% python3 -q
>>> import numpy as np
>>> from numpy import linalg as LA
>>> np.set_printoptions(precision=2, suppress=True, linewidth=120, floatmode="fixed")
>>> f = np.array([-1, -1, -2, -3, 0, -2, -1, -1, 2, 3, -1]) + 0.5
>>> M = np.outer(f, f) / (f @ f)
>>> print(M)
[[ 0.01  0.01  0.02  0.04 -0.01  0.02  0.01  0.01 -0.04 -0.06  0.01]
 [ 0.01  0.01  0.02  0.04 -0.01  0.02  0.01  0.01 -0.04 -0.06  0.01]
 [ 0.02  0.02  0.07  0.12 -0.02  0.07  0.02  0.02 -0.12 -0.17  0.02]
 [ 0.04  0.04  0.12  0.20 -0.04  0.12  0.04  0.04 -0.20 -0.28  0.04]
 [-0.01 -0.01 -0.02 -0.04  0.01 -0.02 -0.01 -0.01  0.04  0.06 -0.01]
 [ 0.02  0.02  0.07  0.12 -0.02  0.07  0.02  0.02 -0.12 -0.17  0.02]
 [ 0.01  0.01  0.02  0.04 -0.01  0.02  0.01  0.01 -0.04 -0.06  0.01]
 [ 0.01  0.01  0.02  0.04 -0.01  0.02  0.01  0.01 -0.04 -0.06  0.01]
 [-0.04 -0.04 -0.12 -0.20  0.04 -0.12 -0.04 -0.04  0.20  0.28 -0.04]
 [-0.06 -0.06 -0.17 -0.28  0.06 -0.17 -0.06 -0.06  0.28  0.40 -0.06]
 [ 0.01  0.01  0.02  0.04 -0.01  0.02  0.01  0.01 -0.04 -0.06  0.01]]
>>> theta = np.radians(135)
>>> R = np.eye(11)
>>> R[1, 1] = R[5, 5] = np.cos(theta)
>>> R[1, 5], R[5, 1] = -np.sin(theta), np.sin(theta)
>>> print(R)
[[ 1.00  0.00  0.00  0.00  0.00  0.00  0.00  0.00  0.00  0.00  0.00]
 [ 0.00 -0.71  0.00  0.00  0.00 -0.71  0.00  0.00  0.00  0.00  0.00]
 [ 0.00  0.00  1.00  0.00  0.00  0.00  0.00  0.00  0.00  0.00  0.00]
 [ 0.00  0.00  0.00  1.00  0.00  0.00  0.00  0.00  0.00  0.00  0.00]
 [ 0.00  0.00  0.00  0.00  1.00  0.00  0.00  0.00  0.00  0.00  0.00]
 [ 0.00  0.71  0.00  0.00  0.00 -0.71  0.00  0.00  0.00  0.00  0.00]
 [ 0.00  0.00  0.00  0.00  0.00  0.00  1.00  0.00  0.00  0.00  0.00]
 [ 0.00  0.00  0.00  0.00  0.00  0.00  0.00  1.00  0.00  0.00  0.00]
 [ 0.00  0.00  0.00  0.00  0.00  0.00  0.00  0.00  1.00  0.00  0.00]
 [ 0.00  0.00  0.00  0.00  0.00  0.00  0.00  0.00  0.00  1.00  0.00]
 [ 0.00  0.00  0.00  0.00  0.00  0.00  0.00  0.00  0.00  0.00  1.00]]
>>> Y = M @ R.T
>>> print(np.round(LA.svd(M, compute_uv=False), 2) + 0, np.round(LA.svd(Y, compute_uv=False), 2) + 0)
[1.00 0.00 0.00 0.00 0.00 0.00 0.00 0.00 0.00 0.00 0.00] [1.00 0.00 0.00 0.00 0.00 0.00 0.00 0.00 0.00 0.00 0.00]
>>> print(Y)
[[ 0.01 -0.02  0.02  0.04 -0.01 -0.01  0.01  0.01 -0.04 -0.06  0.01]
 [ 0.01 -0.02  0.02  0.04 -0.01 -0.01  0.01  0.01 -0.04 -0.06  0.01]
 [ 0.02 -0.07  0.07  0.12 -0.02 -0.03  0.02  0.02 -0.12 -0.17  0.02]
 [ 0.04 -0.11  0.12  0.20 -0.04 -0.06  0.04  0.04 -0.20 -0.28  0.04]
 [-0.01  0.02 -0.02 -0.04  0.01  0.01 -0.01 -0.01  0.04  0.06 -0.01]
 [ 0.02 -0.07  0.07  0.12 -0.02 -0.03  0.02  0.02 -0.12 -0.17  0.02]
 [ 0.01 -0.02  0.02  0.04 -0.01 -0.01  0.01  0.01 -0.04 -0.06  0.01]
 [ 0.01 -0.02  0.02  0.04 -0.01 -0.01  0.01  0.01 -0.04 -0.06  0.01]
 [-0.04  0.11 -0.12 -0.20  0.04  0.06 -0.04 -0.04  0.20  0.28 -0.04]
 [-0.06  0.16 -0.17 -0.28  0.06  0.08 -0.06 -0.06  0.28  0.40 -0.06]
 [ 0.01 -0.02  0.02  0.04 -0.01 -0.01  0.01  0.01 -0.04 -0.06  0.01]]
>>> print(np.abs(Y - M).max(axis=0))
[0.00 0.22 0.00 0.00 0.00 0.25 0.00 0.00 0.00 0.00 0.00]
>>> print(np.allclose(M @ M.T, Y @ Y.T))
True
